>>> import numpy as np
>>> np.set_printoptions(precision=2, suppress=True, linewidth=200)
>>> m1 = np.load("dump.npy")
>>> m1
array([[-2,  1, -2,  1, -2],
       [ 0,  2, -1,  2,  0],
       [ 0,  0,  1,  2, -1],
       [ 0,  0,  0,  1, -2],
       [ 0,  0,  0,  0,  0]])
>>> np.linalg.cond(m1) > 100
np.True_
>>> np.argsort(-np.linalg.norm(m1, axis=0).round(6), kind="stable")[:3]
array([3, 4, 2])
>>> left, sigma, vt = np.linalg.svd(m1)
>>> V = vt[:(sigma > 1e-8).sum()]
>>> rng = np.random.default_rng(513)
>>> x = m1[3] + 4 * m1[2] + rng.integers(2) * np.eye(5)[2]
>>> x
array([ 0.,  0.,  5.,  9., -6.])
>>> np.linalg.matrix_rank(np.vstack([m1, x]))
np.int64(5)
>>> np.diag(V.T @ V)
array([0.94, 0.56, 0.68, 0.86, 0.96])
>>> np.allclose(V.T @ V @ x, x)
False
>>> np.round(m1 @ np.linalg.pinv(m1) @ m1, 2) + 0
array([[-2.,  1., -2.,  1., -2.],
       [ 0.,  2., -1.,  2.,  0.],
       [ 0.,  0.,  1.,  2., -1.],
       [ 0.,  0.,  0.,  1., -2.],
       [ 0.,  0.,  0.,  0.,  0.]])
>>> np.abs(np.diag(np.linalg.qr(m1)[1])) > 1e-9
array([ True,  True,  True,  True, False])
>>> np.linalg.lstsq(m1[:-1].T, m1[-1])[2]
np.int32(4)
>>> left, sigma, vt = np.linalg.svd(m1)
>>> np.argmax(sigma[:-1] / (sigma[1:] + 1e-6)) + 1
np.int64(4)
>>> B = left[:, :4] @ np.diag(sigma[:4]) @ vt[:4]
>>> np.round(np.linalg.norm(m1 - B, 2), 2), sigma[4]
(np.float64(0.0), np.float64(0.0))
>>> np.linalg.matrix_rank(B)
np.int64(4)
>>> round(float(np.abs(m1 - B).max()), 2)
0.0
>>> np.linalg.matrix_rank(m1, rtol=0.05)
np.int64(4)
